$ python3 -q
>>> import numpy as np
>>> from numpy import linalg as LA
>>> np.set_printoptions(precision=3, suppress=True, linewidth=120)
>>> J = np.load("data.npy")
>>> J
array([[ -5.471, -19.272, -28.966,  -3.125],
       [ -4.587, -17.379, -26.592,  -2.94 ],
       [ -3.633, -15.284, -23.919,  -2.744],
       [ -1.519, -10.322, -17.316,  -2.32 ],
       [ -0.573,  -7.794, -13.72 ,  -2.128],
       [  0.365,  -4.505,  -8.552,  -1.888],
       [  0.436,  -4.102,  -7.851,  -1.854],
       [ -0.036,  -0.707,  -0.943,  -0.609],
       [ -0.029,  -0.208,  -0.251,  -0.175],
       [  0.269,   1.011,   1.051,   0.798],
       [  1.179,   3.172,   2.915,   2.288],
       [ 13.135,  23.86 ,  18.375,  12.843]])
>>> u, r1 = J[4], J[2]
>>> round(float(u @ r1), 3)
455.207
>>> round(float(u @ u), 3)
253.839
>>> p = (u @ r1) / (u @ u) * u
>>> LA.matrix_rank(np.outer(u, r1))
np.int64(1)
>>> round(float((r1 - p) @ u), 3)
0.0
>>> d = LA.norm(J[:, None] - J[None], axis=-1)
>>> d.mean(axis=1).argmax()
np.int64(11)
>>> d[:5, :5]
array([[ 0.   ,  3.167,  6.7  , 15.234, 19.727],
       [ 3.167,  0.   ,  3.533, 12.068, 16.563],
       [ 6.7  ,  3.533,  0.   ,  8.536, 13.033],
       [15.234, 12.068,  8.536,  0.   ,  4.5  ],
       [19.727, 16.563, 13.033,  4.5  ,  0.   ]])
>>> G = np.cov(J, rowvar=False)
>>> np.argwhere(np.triu(np.abs(np.corrcoef(J.T)) > 0.8, 1))
array([[0, 1],
       [0, 2],
       [0, 3],
       [1, 2],
       [1, 3],
       [2, 3]])
>>> np.corrcoef(J.T)
array([[1.   , 0.962, 0.882, 0.949],
       [0.962, 1.   , 0.975, 0.922],
       [0.882, 0.975, 1.   , 0.828],
       [0.949, 0.922, 0.828, 1.   ]])
>>> G.shape
(4, 4)
>>> np.argsort(-J.std(axis=0).round(6), kind="stable")
array([2, 1, 0, 3])
>>> np.round(LA.eigvalsh(G)[::-1], 3) + 0
array([359.878,  10.32 ,   0.988,   0.   ])
>>> Xs = J - J.mean(axis=0)
>>> V = LA.svd(Xs)[2][:3]
>>> A2 = Xs - Xs @ V.T @ V
>>> round(float(LA.norm(A2) / LA.norm(Xs)), 3)
0.0
>>> LA.norm(A2, axis=1).round(6).argmax()
np.int64(0)
>>> np.diag(V.T @ V)
array([0.691, 0.495, 0.885, 0.929])
>>> LA.cond(J) > 100
np.True_
>>> LA.matrix_rank(J, rtol=0.1)
np.int64(2)
>>> mat = np.array([[0.4, 1.0, -1.0, -0.9, -1.6, 1.4],
...     [-1.2, 0.1, -0.9, -0.8, 1.8, 0.0],
...     [1.7, -0.2, -0.8, -1.6, -1.3, 0.1]])
>>> mat
array([[ 0.4,  1. , -1. , -0.9, -1.6,  1.4],
       [-1.2,  0.1, -0.9, -0.8,  1.8,  0. ],
       [ 1.7, -0.2, -0.8, -1.6, -1.3,  0.1]])
>>> Xs = J - J.mean(axis=0)
>>> left, sigma, Vt = LA.svd(Xs, full_matrices=False)
>>> round((sigma ** 2).sum() ** 2 / (sigma ** 4).sum(), 3)
np.float64(1.063)
>>> (np.sign(left[:, 0]) == np.sign(left[0, 0])).astype(int)
array([1, 1, 1, 1, 1, 1, 0, 0, 0, 0, 0, 0])
>>> np.round(LA.norm(mat) ** 2 / LA.norm(mat, 2) ** 2, 3)
np.float64(1.567)
>>> round(float(LA.norm(mat[2] - mat[0])), 3)
2.332
>>> round(float(LA.norm(mat, 2)), 3)
3.7
>>> round(float(LA.norm(mat, 1)), 3), round(LA.norm(mat, np.inf), 3)
(4.7, np.float64(6.3))
>>> x = np.array([1, 3, -2, -1, 3, -1])
>>> h1 = np.maximum(mat @ x, 0)
>>> mat.T @ h1
array([-7.97,  0.75, -6.73, -6.25, 12.23,  0.17])
>>> np.maximum(mat @ (3 * x), 0)
array([ 0.3, 21.3,  0.9])
>>> np.tanh(mat @ x)
array([0.1  , 1.   , 0.291])
